% python3 -q
>>> import numpy as np
>>> np.set_printoptions(precision=3, suppress=True, linewidth=200, legacy="1.25")
>>> E = np.diag(np.array([0, 1, 3, 2, 1, 3, 2, 0, 1, 2, 3]))
>>> print(E)
[[0 0 0 0 0 0 0 0 0 0 0]
 [0 1 0 0 0 0 0 0 0 0 0]
 [0 0 3 0 0 0 0 0 0 0 0]
 [0 0 0 2 0 0 0 0 0 0 0]
 [0 0 0 0 1 0 0 0 0 0 0]
 [0 0 0 0 0 3 0 0 0 0 0]
 [0 0 0 0 0 0 2 0 0 0 0]
 [0 0 0 0 0 0 0 0 0 0 0]
 [0 0 0 0 0 0 0 0 1 0 0]
 [0 0 0 0 0 0 0 0 0 2 0]
 [0 0 0 0 0 0 0 0 0 0 3]]
>>> # rows and columns are dependent
>>> print(np.trace(E))
18
>>> print(round(float(np.linalg.det(E)), 3))
0.0
>>> print(np.sort(np.abs(np.linalg.eigvals(E))))
[0. 0. 1. 1. 1. 2. 2. 2. 3. 3. 3.]
>>> print(E @ E)
[[0 0 0 0 0 0 0 0 0 0 0]
 [0 1 0 0 0 0 0 0 0 0 0]
 [0 0 9 0 0 0 0 0 0 0 0]
 [0 0 0 4 0 0 0 0 0 0 0]
 [0 0 0 0 1 0 0 0 0 0 0]
 [0 0 0 0 0 9 0 0 0 0 0]
 [0 0 0 0 0 0 4 0 0 0 0]
 [0 0 0 0 0 0 0 0 0 0 0]
 [0 0 0 0 0 0 0 0 1 0 0]
 [0 0 0 0 0 0 0 0 0 4 0]
 [0 0 0 0 0 0 0 0 0 0 9]]
>>> print(np.allclose(E @ E.T, E.T @ E))
True
>>> print((E + E.T) / 2)
[[0. 0. 0. 0. 0. 0. 0. 0. 0. 0. 0.]
 [0. 1. 0. 0. 0. 0. 0. 0. 0. 0. 0.]
 [0. 0. 3. 0. 0. 0. 0. 0. 0. 0. 0.]
 [0. 0. 0. 2. 0. 0. 0. 0. 0. 0. 0.]
 [0. 0. 0. 0. 1. 0. 0. 0. 0. 0. 0.]
 [0. 0. 0. 0. 0. 3. 0. 0. 0. 0. 0.]
 [0. 0. 0. 0. 0. 0. 2. 0. 0. 0. 0.]
 [0. 0. 0. 0. 0. 0. 0. 0. 0. 0. 0.]
 [0. 0. 0. 0. 0. 0. 0. 0. 1. 0. 0.]
 [0. 0. 0. 0. 0. 0. 0. 0. 0. 2. 0.]
 [0. 0. 0. 0. 0. 0. 0. 0. 0. 0. 3.]]
>>> print(np.allclose(E, E.T))
True
>>> print((np.linalg.matrix_power((E != 0) + (E.T != 0) + np.eye(11), 11) > 0).astype(int))
[[1 0 0 0 0 0 0 0 0 0 0]
 [0 1 0 0 0 0 0 0 0 0 0]
 [0 0 1 0 0 0 0 0 0 0 0]
 [0 0 0 1 0 0 0 0 0 0 0]
 [0 0 0 0 1 0 0 0 0 0 0]
 [0 0 0 0 0 1 0 0 0 0 0]
 [0 0 0 0 0 0 1 0 0 0 0]
 [0 0 0 0 0 0 0 1 0 0 0]
 [0 0 0 0 0 0 0 0 1 0 0]
 [0 0 0 0 0 0 0 0 0 1 0]
 [0 0 0 0 0 0 0 0 0 0 1]]
>>> print((E != 0).astype(int))
[[0 0 0 0 0 0 0 0 0 0 0]
 [0 1 0 0 0 0 0 0 0 0 0]
 [0 0 1 0 0 0 0 0 0 0 0]
 [0 0 0 1 0 0 0 0 0 0 0]
 [0 0 0 0 1 0 0 0 0 0 0]
 [0 0 0 0 0 1 0 0 0 0 0]
 [0 0 0 0 0 0 1 0 0 0 0]
 [0 0 0 0 0 0 0 0 0 0 0]
 [0 0 0 0 0 0 0 0 1 0 0]
 [0 0 0 0 0 0 0 0 0 1 0]
 [0 0 0 0 0 0 0 0 0 0 1]]
>>> print(np.sort(np.linalg.eigvals(E).real))
[0. 0. 1. 1. 1. 2. 2. 2. 3. 3. 3.]
>>> print(round(float(np.linalg.det(E)), 3))
0.0
>>> print(np.linalg.svd(E, compute_uv=False))
[3. 3. 3. 2. 2. 2. 1. 1. 1. 0. 0.]
>>> print(np.linalg.pinv(E))
[[0.    0.    0.    0.    0.    0.    0.    0.    0.    0.    0.   ]
 [0.    1.    0.    0.    0.    0.    0.    0.    0.    0.    0.   ]
 [0.    0.    0.333 0.    0.    0.    0.    0.    0.    0.    0.   ]
 [0.    0.    0.    0.5   0.    0.    0.    0.    0.    0.    0.   ]
 [0.    0.    0.    0.    1.    0.    0.    0.    0.    0.    0.   ]
 [0.    0.    0.    0.    0.    0.333 0.    0.    0.    0.    0.   ]
 [0.    0.    0.    0.    0.    0.    0.5   0.    0.    0.    0.   ]
 [0.    0.    0.    0.    0.    0.    0.    0.    0.    0.    0.   ]
 [0.    0.    0.    0.    0.    0.    0.    0.    1.    0.    0.   ]
 [0.    0.    0.    0.    0.    0.    0.    0.    0.    0.5   0.   ]
 [0.    0.    0.    0.    0.    0.    0.    0.    0.    0.    0.333]]
>>> print(E @ E.T)
[[0 0 0 0 0 0 0 0 0 0 0]
 [0 1 0 0 0 0 0 0 0 0 0]
 [0 0 9 0 0 0 0 0 0 0 0]
 [0 0 0 4 0 0 0 0 0 0 0]
 [0 0 0 0 1 0 0 0 0 0 0]
 [0 0 0 0 0 9 0 0 0 0 0]
 [0 0 0 0 0 0 4 0 0 0 0]
 [0 0 0 0 0 0 0 0 0 0 0]
 [0 0 0 0 0 0 0 0 1 0 0]
 [0 0 0 0 0 0 0 0 0 4 0]
 [0 0 0 0 0 0 0 0 0 0 9]]
>>> r0 = np.array([2, 5, -2, -1, 2, 0, 4, 4]) + 0.5
>>> A = np.outer(r0, r0) / (r0 @ r0)
>>> print(A)
[[ 0.073  0.16  -0.044 -0.015  0.073  0.015  0.131  0.131]
 [ 0.16   0.352 -0.096 -0.032  0.16   0.032  0.288  0.288]
 [-0.044 -0.096  0.026  0.009 -0.044 -0.009 -0.078 -0.078]
 [-0.015 -0.032  0.009  0.003 -0.015 -0.003 -0.026 -0.026]
 [ 0.073  0.16  -0.044 -0.015  0.073  0.015  0.131  0.131]
 [ 0.015  0.032 -0.009 -0.003  0.015  0.003  0.026  0.026]
 [ 0.131  0.288 -0.078 -0.026  0.131  0.026  0.235  0.235]
 [ 0.131  0.288 -0.078 -0.026  0.131  0.026  0.235  0.235]]
>>> print(np.unique(A.round(6), axis=0).shape)
(6, 8)
>>> print(np.abs(np.diag(np.linalg.qr(A)[1])) > 1e-9)
[ True False False False False False False False]
>>> print(np.linalg.lstsq(A[:-1].T, A[-1])[2])
1
>>> Y = np.array([[5, 5], [1, 7]])
>>> m1 = np.block([[np.zeros((2, 2)), Y], [Y.T, np.zeros((2, 2))]])
>>> print(m1)
[[0. 0. 5. 5.]
 [0. 0. 1. 7.]
 [5. 1. 0. 0.]
 [5. 7. 0. 0.]]
>>> print((m1 - m1.T) / 2)
[[0. 0. 0. 0.]
 [0. 0. 0. 0.]
 [0. 0. 0. 0.]
 [0. 0. 0. 0.]]
>>> print(np.allclose(m1 @ m1.T, m1.T @ m1))
True
>>> print(np.allclose(m1, m1.T))
True
>>> print(np.sort(np.abs(np.linalg.eigvals(m1))))
[3.162 3.162 9.487 9.487]
>>> print(np.linalg.matrix_power(m1, 4))
[[4100. 4000.    0.    0.]
 [4000. 4100.    0.    0.]
 [   0.    0. 1700. 3200.]
 [   0.    0. 3200. 6500.]]
>>> print((m1 + m1.T) / 2)
[[0. 0. 5. 5.]
 [0. 0. 1. 7.]
 [5. 1. 0. 0.]
 [5. 7. 0. 0.]]
>>> data = np.loadtxt("x.csv", delimiter=",")
>>> print(data)
[[ 1.051 -0.074  0.016  0.061 -0.144  0.027  0.03  -0.088  0.138  0.188  0.205]
 [-0.074  1.484  0.062 -0.237  0.275  0.134 -0.078 -0.251  0.142 -0.059 -0.001]
 [ 0.016  0.062  0.999  0.046  0.032 -0.012 -0.007 -0.071  0.007 -0.144 -0.094]
 [ 0.061 -0.237  0.046  1.223 -0.412  0.152  0.071 -0.192  0.072  0.163  0.121]
 [-0.144  0.275  0.032 -0.412  1.286  0.084 -0.07   0.115  0.015  0.282  0.177]
 [ 0.027  0.134 -0.012  0.152  0.084  0.967 -0.019 -0.149 -0.08  -0.501 -0.387]
 [ 0.03  -0.078 -0.007  0.071 -0.07  -0.019  1.018 -0.003  0.009  0.001  0.012]
 [-0.088 -0.251 -0.071 -0.192  0.115 -0.149 -0.003  1.538 -0.257  0.214  0.039]
 [ 0.138  0.142  0.007  0.072  0.015 -0.08   0.009 -0.257  1.391  0.133  0.337]
 [ 0.188 -0.059 -0.144  0.163  0.282 -0.501  0.001  0.214  0.133  0.738  0.022]
 [ 0.205 -0.001 -0.094  0.121  0.177 -0.387  0.012  0.039  0.337  0.022  1.307]]
>>> # equal to its transpose
>>> rng = np.random.default_rng(173)
>>> labels = rng.permutation(11)
>>> print(labels)
[ 1  2  0  9  4  7  3  8  6 10  5]
>>> Y = data[labels][:, labels]
>>> print(np.round(np.sort(np.abs(np.linalg.eigvals(Y))), 3) + 0)
[0. 1. 1. 1. 1. 1. 1. 1. 2. 2. 2.]
>>> print(np.diag(Y))
[1.484 0.999 1.051 0.738 1.286 1.538 1.223 1.391 1.018 1.307 0.967]
>>> print(np.round(np.trace(Y), 3))
13.0
